% python3 -q
>>> import numpy as np
>>> np.set_printoptions(suppress=True, linewidth=140)
>>> J = np.loadtxt("layer13.csv", delimiter=",")
>>> J
array([[ 1.,  2.,  0.,  2.],
       [ 2.,  3.,  0.,  3.],
       [ 4.,  4.,  1.,  5.],
       [ 5.,  4.,  2.,  6.],
       [ 6.,  5.,  2.,  7.],
       [ 7.,  7.,  3.,  7.],
       [ 9.,  8.,  3.,  7.],
       [10.,  9.,  4.,  8.],
       [12., 10.,  4., 10.],
       [14., 12.,  5., 12.],
       [15., 14.,  6., 14.],
       [15., 15.,  8., 16.],
       [15., 16.,  8., 16.],
       [16., 18.,  9., 18.],
       [18., 18., 11., 20.],
       [20., 19., 11., 20.],
       [20., 20., 13., 22.],
       [21., 21., 15., 24.],
       [21., 22., 16., 24.],
       [21., 22., 17., 26.],
       [21., 23., 19., 27.],
       [23., 25., 20., 28.],
       [24., 27., 22., 28.],
       [26., 29., 22., 28.],
       [27., 30., 22., 29.],
       [28., 31., 22., 29.],
       [30., 32., 23., 29.]])
>>> Z = J[[14, 23]].astype(float)
>>> for _ in range(7):
...     z = np.linalg.norm(J[:, None] - Z, axis=-1).argmin(axis=1)
...     Z = np.array([J[z == j].mean(axis=0) for j in range(2)])
... 
>>> z
array([0, 0, 0, 0, 0, 0, 0, 0, 0, 0, 0, 0, 0, 0, 1, 1, 1, 1, 1, 1, 1, 1, 1, 1, 1, 1, 1])
>>> np.bincount(z)
array([14, 13])
>>> np.abs(Z[1] - Z[0]).argmax()
np.int64(3)
>>> np.round(Z[1] - Z[0], 2)
array([13.72, 15.47, 13.99, 16.34])
>>> Ac = (J - J.mean(axis=0)) / J.std(axis=0)
>>> np.round(Ac.std(axis=0), 2)
array([1., 1., 1., 1.])
>>> np.argwhere(np.abs(Ac) > 2)
array([], shape=(0, 2), dtype=int64)
>>> b = np.linalg.lstsq(np.delete(Ac, 0, axis=1), Ac[:, 0])[0]
>>> b.round(2)
array([ 1.12, -0.45,  0.32])
>>> round(float(1 - np.var(Ac[:, 0] - np.delete(Ac, 0, axis=1) @ b)), 2)
0.99
>>> vec = np.array([0, -1, 1, 1])
>>> rhs = J @ vec
>>> np.round(np.linalg.solve(J.T @ J, J.T @ rhs), 2) + 0
array([ 0., -1.,  1.,  1.])
>>> np.round(np.linalg.lstsq(J, rhs)[0], 2) + 0
array([ 0., -1.,  1.,  1.])
>>> rng = np.random.default_rng(4453)
>>> rhs = rhs + 0.02 * rng.normal(size=27)
>>> rhs.round(2)
array([-0.01, -0.02,  2.  ,  4.  ,  4.  ,  2.99,  2.  ,  3.  ,  3.98,  5.  ,  5.98,  8.97,  8.  ,  9.02, 12.97, 12.  , 15.01, 18.  , 17.99,
       21.  , 23.02, 22.99, 23.03, 21.02, 20.94, 20.01, 20.  ])
>>> b, *_ = np.linalg.lstsq(J, rhs)
>>> round(float(np.linalg.norm(rhs - J @ b)), 2)
0.09
>>> b.round(2) + 0
array([ 0., -1.,  1.,  1.])
>>> np.round(J.T @ (rhs - J @ b), 2) + 0
array([0., 0., 0., 0.])
>>> data = np.load("w.npy")
>>> data
array([[2, 0, 0],
       [0, 4, 4],
       [2, 0, 2],
       [0, 6, 2],
       [1, 2, 2],
       [0, 6, 2],
       [1, 2, 0],
       [2, 0, 2],
       [0, 6, 3],
       [0, 6, 2],
       [1, 2, 0],
       [2, 0, 1],
       [0, 6, 4],
       [0, 6, 2],
       [0, 6, 4],
       [1, 2, 0],
       [1, 2, 2],
       [2, 0, 2],
       [1, 2, 2],
       [0, 4, 1],
       [0, 4, 1],
       [2, 0, 1],
       [0, 6, 3],
       [1, 2, 1],
       [1, 2, 0],
       [0, 6, 2],
       [0, 6, 2],
       [1, 2, 1],
       [0, 4, 3]])
>>> # rows 3 and 5 are equal
>>> d = np.linalg.norm(data[:, None] - data[None], axis=-1)
>>> np.flatnonzero(d[1] < d.mean() / 2)
array([ 1, 28])
>>> np.round(np.linalg.norm(data, axis=1), 2)
array([2.  , 5.66, 2.83, 6.32, 3.  , 6.32, 2.24, 2.83, 6.71, 6.32, 2.24, 2.24, 7.21, 6.32, 7.21, 2.24, 3.  , 2.83, 3.  , 4.12, 4.12, 2.24,
       6.71, 2.45, 2.24, 6.32, 6.32, 2.45, 5.  ])
>>> np.linalg.matrix_rank(d ** 2)
np.int64(5)
>>> np.round(np.linalg.norm(data - data.mean(axis=0), axis=1), 2)
array([3.9 , 2.47, 3.49, 2.86, 1.29, 2.86, 2.17, 3.49, 3.11, 2.86, 2.17, 3.57, 3.63, 2.86, 3.63, 2.17, 1.29, 3.49, 1.29, 1.29, 1.29, 3.57,
       3.11, 1.48, 2.17, 2.86, 2.86, 1.48, 1.63])
>>> np.unravel_index(d.round(6).argmax(), d.shape)
(np.int64(0), np.int64(12))
>>> d[:5, :5].round(2)
array([[0.  , 6.  , 2.  , 6.63, 3.  ],
       [6.  , 0.  , 4.9 , 2.83, 3.  ],
       [2.  , 4.9 , 0.  , 6.32, 2.24],
       [6.63, 2.83, 6.32, 0.  , 4.12],
       [3.  , 3.  , 2.24, 4.12, 0.  ]])
>>> A = np.load("test11.npy")
>>> A
array([[-1.  ,  1.39, -0.23],
       [ 0.52, -0.71,  0.12],
       [ 0.48, -0.69,  0.09],
       [-0.5 ,  0.65, -0.09],
       [ 0.99, -1.42,  0.19],
       [ 0.5 , -0.67,  0.11],
       [ 0.  ,  0.03,  0.02],
       [-0.52,  0.68, -0.1 ],
       [-0.51,  0.72, -0.11],
       [ 0.99, -1.38,  0.19],
       [-0.98,  1.38, -0.18],
       [ 0.97, -1.41,  0.21],
       [ 0.5 , -0.72,  0.08],
       [-0.52,  0.71, -0.08],
       [ 1.  , -1.43,  0.24]])
>>> A2 = A / np.sqrt((A ** 2).mean(axis=1, keepdims=True))
>>> A2[9].round(2)
array([ 1.  , -1.4 ,  0.19])
>>> np.linalg.matrix_rank(A - A.mean(axis=1, keepdims=True))
np.int64(2)
>>> np.linalg.matrix_rank(A2) == np.linalg.matrix_rank(A)
np.True_
>>> Q, r_ = np.linalg.qr(A)
>>> np.allclose(r_.T @ r_, A.T @ A)
True
>>> np.round(Q @ r_, 2)
array([[-1.  ,  1.39, -0.23],
       [ 0.52, -0.71,  0.12],
       [ 0.48, -0.69,  0.09],
       [-0.5 ,  0.65, -0.09],
       [ 0.99, -1.42,  0.19],
       [ 0.5 , -0.67,  0.11],
       [ 0.  ,  0.03,  0.02],
       [-0.52,  0.68, -0.1 ],
       [-0.51,  0.72, -0.11],
       [ 0.99, -1.38,  0.19],
       [-0.98,  1.38, -0.18],
       [ 0.97, -1.41,  0.21],
       [ 0.5 , -0.72,  0.08],
       [-0.52,  0.71, -0.08],
       [ 1.  , -1.43,  0.24]])
>>> P = A @ np.linalg.solve(A.T @ A, A.T)
>>> np.allclose(P @ P, P)
True
>>> np.round(P @ A[:, 1], 2)
array([ 1.39, -0.71, -0.69,  0.65, -1.42, -0.67,  0.03,  0.68,  0.72, -1.38,  1.38, -1.41, -0.72,  0.71, -1.43])
>>> np.round(np.diag(P), 2)
array([0.28, 0.11, 0.06, 0.27, 0.23, 0.13, 0.17, 0.24, 0.04, 0.17, 0.21, 0.31, 0.17, 0.2 , 0.41])
>>> E = np.load("data.npy")
>>> E
array([[ 6,  4,  2,  4,  3],
       [ 0,  5, -3, -9, -3],
       [ 0,  0, -4,  2, -5],
       [ 0,  0,  0, -3, -6],
       [ 0,  0,  0,  0, -9]])
>>> Q, V = np.linalg.qr(A[:, :1])[0], np.linalg.qr(A[:, 1:])[0]
>>> sigma = np.linalg.svd(Q.T @ V, compute_uv=False)
>>> np.round(np.degrees(np.arccos(sigma.clip(0, 1))), 2)
array([1.62])
>>> round(np.linalg.norm(Q @ Q.T - V @ V.T, 2), 2)
np.float64(1.0)
>>> (sigma > 0.9).sum()
np.int64(1)
>>> sigma.round(2)
array([1.])
>>> z = rng.permutation(5)
>>> z
array([3, 1, 2, 4, 0])
>>> A2 = E[z][:, z]
>>> np.diag(A2)
array([-3,  5, -4, -9,  6])
>>> np.round(np.linalg.det(A2), 2), np.round(np.linalg.det(E[z]), 2)
(np.float64(-3240.0), np.float64(-3240.0))
>>> w, V = np.linalg.eig(E)
>>> np.prod(w)
np.float64(-3240.0)
>>> np.round(np.sort(np.linalg.eigvals(E @ E)), 2)
array([ 9., 16., 25., 36., 81.])
>>> np.round(np.sort(np.linalg.eigvals(np.linalg.inv(E))), 2)
array([-0.33, -0.25, -0.11,  0.17,  0.2 ])
>>> W1 = np.array([[0, -3, 0, 2],
...     [-1, 2, -2, -3],
...     [-1, -2, 3, 0],
...     [3, 2, -1, 2],
...     [1, 2, 3, 2]])
>>> b = np.array([0, -2, 0, 1])
>>> H = np.maximum(E @ W1 + b, 0)
>>> H
array([[ 9,  0,  3, 15],
       [ 0,  0,  0,  0],
       [ 5,  0,  0,  0],
       [ 0,  0,  0,  0],
       [ 0,  0,  0,  0]])
>>> (H > 0).mean(axis=0)
array([0.4, 0. , 0.2, 0.2])
>>> (H > 0).astype(int)
array([[1, 0, 1, 1],
       [0, 0, 0, 0],
       [1, 0, 0, 0],
       [0, 0, 0, 0],
       [0, 0, 0, 0]])
>>> Z = np.array([[-9, 9], [2, -8], [5, -7], [-1, -7]])
>>> H @ Z
array([[-81, -45],
       [  0,   0],
       [-45,  45],
       [  0,   0],
       [  0,   0]])
>>> W1 @ Z
array([[ -8,  10],
       [  6,  10],
       [ 20, -14],
       [-30,   4],
       [  8, -42]])
>>> (H @ Z).round(6).argmax(axis=1)
array([1, 0, 1, 0, 0])
>>> U, sigma, VT = np.linalg.svd(H)
>>> V = VT[:(sigma > 1e-8).sum()]
>>> vec = H[3] + 5 * H[1] + rng.integers(2) * np.eye(4)[1]
>>> vec
array([0., 1., 0., 0.])
>>> np.allclose(V.T @ V @ vec, vec)
False
>>> np.linalg.matrix_rank(np.vstack([H, vec]))
np.int64(3)
>>> feats = np.load("x.npy")
>>> feats
array([[ 19.65,   3.57,  -1.11],
       [  3.71, -17.95,   7.99],
       [-10.54, -16.75,   2.87],
       [-16.2 ,  -8.59,   7.99],
       [ 15.19, -10.58,  -7.57],
       [-11.  , -13.69,  -9.57],
       [  7.14, -17.38,  -6.84],
       [ 11.82,  11.73,  11.08],
       [  5.74,  12.62, -14.42],
       [ -6.36, -10.91, -15.51],
       [ 15.5 ,  -8.83,   9.04],
       [-12.8 ,  -3.63,  14.93],
       [ -6.3 ,  -6.95, -17.66],
       [-15.92,  11.92,   2.1 ],
       [-17.72,   9.1 ,  -1.85],
       [ 11.12,  13.01,  10.35],
       [ -0.39,   6.23, -19.  ],
       [ 13.53,  -8.58,  11.98],
       [  3.77,   1.31, -19.6 ],
       [ 11.24,  -1.54,  16.47],
       [  5.47,  17.04,   8.93],
       [-18.59,  -7.38,   0.34],
       [-18.96,  -2.82,   5.69],
       [ 14.7 ,  12.86,   4.29]])
>>> A2 = np.c_[feats[:, :1] @ np.array([[3]]), np.array([2, 2, -1, -2, 3, -2, 0, -2, 0, 3, 0, 0, 1, 1, 0, 1, 0, -2, -3, 2, 2, 3, 0, 3])]
>>> A2.round(2)
array([[ 58.95,   2.  ],
       [ 11.13,   2.  ],
       [-31.62,  -1.  ],
       [-48.6 ,  -2.  ],
       [ 45.57,   3.  ],
       [-33.  ,  -2.  ],
       [ 21.42,   0.  ],
       [ 35.46,  -2.  ],
       [ 17.22,   0.  ],
       [-19.08,   3.  ],
       [ 46.5 ,   0.  ],
       [-38.4 ,   0.  ],
       [-18.9 ,   1.  ],
       [-47.76,   1.  ],
       [-53.16,   0.  ],
       [ 33.36,   1.  ],
       [ -1.17,   0.  ],
       [ 40.59,  -2.  ],
       [ 11.31,  -3.  ],
       [ 33.72,   2.  ],
       [ 16.41,   2.  ],
       [-55.77,   3.  ],
       [-56.88,   0.  ],
       [ 44.1 ,   3.  ]])
>>> np.linalg.matrix_rank(np.c_[feats, A2])
np.int64(4)
>>> Z = np.array([[-5, 3, -2, -4], [2, -3, -1, 0], [0, -5, 3, -2], [2, -3, 5, -1]])
>>> mat = (rng.random((21, 4)) < 0.25) @ Z
>>> mat
array([[ 0, -5,  3, -2],
       [ 2, -8,  2, -2],
       [ 4, -6,  4, -1],
       [-3,  0,  3, -5],
       [-1, -3,  2, -5],
       [ 2, -3, -1,  0],
       [ 2, -3,  5, -1],
       [-3, -5,  6, -7],
       [ 2, -3, -1,  0],
       [ 2, -3,  5, -1],
       [-5,  3, -2, -4],
       [ 2, -8,  2, -2],
       [ 0,  0,  0,  0],
       [-5, -2,  1, -6],
       [ 0,  0,  0,  0],
       [ 2, -8,  8, -3],
       [-5,  3, -2, -4],
       [ 2, -3,  5, -1],
       [ 0,  0,  0,  0],
       [ 0,  0,  0,  0],
       [ 2, -3,  5, -1]])
>>> P = mat @ np.linalg.solve(mat.T @ mat, mat.T)
>>> round(float(np.trace(P)), 2)
4.0
>>> np.linalg.matrix_rank(np.eye(21) - P)
np.int64(17)
>>> np.allclose(P @ P, P)
True
>>> np.round(P @ mat[:, 3], 2) + 0
array([-2., -2., -1., -5., -5.,  0., -1., -7.,  0., -1., -4., -2.,  0., -6.,  0., -3., -4., -1.,  0.,  0., -1.])
>>> F = np.loadtxt("mat.csv", delimiter=",")
>>> F
array([[ 19.,  -1.,   2.,   1.,   0.],
       [  2.,  20.,   1.,  -1.,  -1.],
       [  1.,   0., -20.,   0.,   0.],
       [  0.,  -1.,   1.,  29.,   2.],
       [ -2.,   1.,   1.,  -1.,   0.]])
>>> np.round(np.sort(np.linalg.eigvals(E)), 2)
array([-9., -4., -3.,  5.,  6.])
>>> np.linalg.matrix_rank(E - E[0, 0] * np.eye(5))
np.int64(4)
>>> [int(np.linalg.matrix_rank(np.linalg.matrix_power(E, p))) for p in range(1, 6)]
[5, 5, 5, 5, 5]
>>> vec = np.array([-3, -3, 3, 3, -4])
>>> rhs = F @ vec
>>> b, lr = np.zeros(5), 1 / np.linalg.norm(F, 2) ** 2
>>> for i in range(30):
...     b -= lr * F.T @ (F @ b - rhs)
...     if i % 5 == 0: print(i, round(np.linalg.norm(F @ b - rhs), 2))
... 
0 52.75
5 2.97
10 0.47
15 0.44
20 0.44
25 0.44
>>> round(np.linalg.cond(F), 2)
np.float64(290.88)
>>> b.round(2)
array([-2.97, -2.8 ,  3.  ,  2.71,  0.33])
>>> z = rng.permutation(5)
>>> z
array([4, 1, 0, 2, 3])
>>> A2 = F[z][:, z]
>>> np.diag(A2)
array([  0.,  20.,  19., -20.,  29.])
>>> round(float(np.linalg.det(A2)), 2), np.round(np.linalg.det(F[z]), 2)
(-22638.0, np.float64(22638.0))
>>> U, sigma, VT = np.linalg.svd(F)
>>> sigma.round(2)
array([29.27, 20.84, 19.52, 18.9 ,  0.1 ])
>>> np.argmax(sigma[:-1] / (sigma[1:] + 1e-6)) + 1
np.int64(4)
>>> A2 = U[:, :4] @ np.diag(sigma[:4]) @ VT[:4]
>>> round(float(np.linalg.norm(F - A2) / np.linalg.norm(F)), 2)
0.0
>>> A2.round(2) + 0
array([[ 19.  ,  -1.  ,   2.  ,   1.  ,  -0.01],
       [  2.  ,  20.  ,   1.  ,  -1.  ,  -1.  ],
       [  1.  ,   0.  , -20.  ,   0.  ,  -0.01],
       [  0.  ,  -1.  ,   1.  ,  29.  ,   2.  ],
       [ -2.  ,   1.  ,   1.  ,  -0.99,  -0.1 ]])
>>> round(np.linalg.norm(F - A2, 2), 2), round(sigma[4], 2)
(np.float64(0.1), np.float64(0.1))
>>> np.linalg.matrix_rank(F, rtol=0.05)
np.int64(4)
>>> W1 = np.array([[-7, -2, 7], [-5, -3, 5], [-3, 6, 1], [1, 0, 0], [-6, -4, -1]])
>>> b = np.array([1, 3, 3])
>>> H = np.maximum(A2 @ W1 + b, 0)
>>> (H > 0).mean(axis=0)
array([0.6, 0.4, 0.4])
>>> Z = np.array([[3, 1, 0], [2, 2, 2], [3, 2, 2]])
>>> W1 @ Z
array([[ -4,   3,  10],
       [ -6,  -1,   4],
       [  6,  11,  14],
       [  3,   1,   0],
       [-29, -16, -10]])
>>> (H @ Z).round(6).argmax(axis=1)
array([0, 0, 0, 0, 0])
>>> z = rng.integers(0, 2, 4)
>>> X = (z[:, None] == z) * 4 + np.eye(4)
>>> X
array([[5., 0., 0., 4.],
       [0., 5., 4., 0.],
       [0., 4., 5., 0.],
       [4., 0., 0., 5.]])
>>> vec = np.array([-1, 1, 1, -2])
>>> rhs = X @ vec
>>> rhs
array([-13.,   9.,   9., -14.])
>>> np.round(np.linalg.solve(X.T, X[0]), 2) + 0
array([1., 0., 0., 0.])
>>> P = np.triu(np.array([[-4, 5, 0, 3], [-2, 4, 3, -1], [-1, 1, -4, -2], [1, -1, 5, 2]]), 1) + np.eye(4)
>>> A2 = P @ X @ np.linalg.inv(P)
>>> np.linalg.matrix_rank(A2)
np.int64(4)
>>> vec = np.array([2, 3, 3, 0])
>>> rhs = X @ vec
>>> b, lr = np.zeros(4), 1 / np.linalg.norm(X, 2) ** 2
>>> for i in range(6):
...     b -= lr * X.T @ (X @ b - rhs)
...     if i % 2 == 0: print(i, round(np.linalg.norm(X @ b - rhs), 2))
... 
0 1.4
2 1.36
4 1.33
>>> round(np.linalg.cond(X), 2)
np.float64(9.0)
>>> b.round(2)
array([1.07, 3.  , 3.  , 0.93])
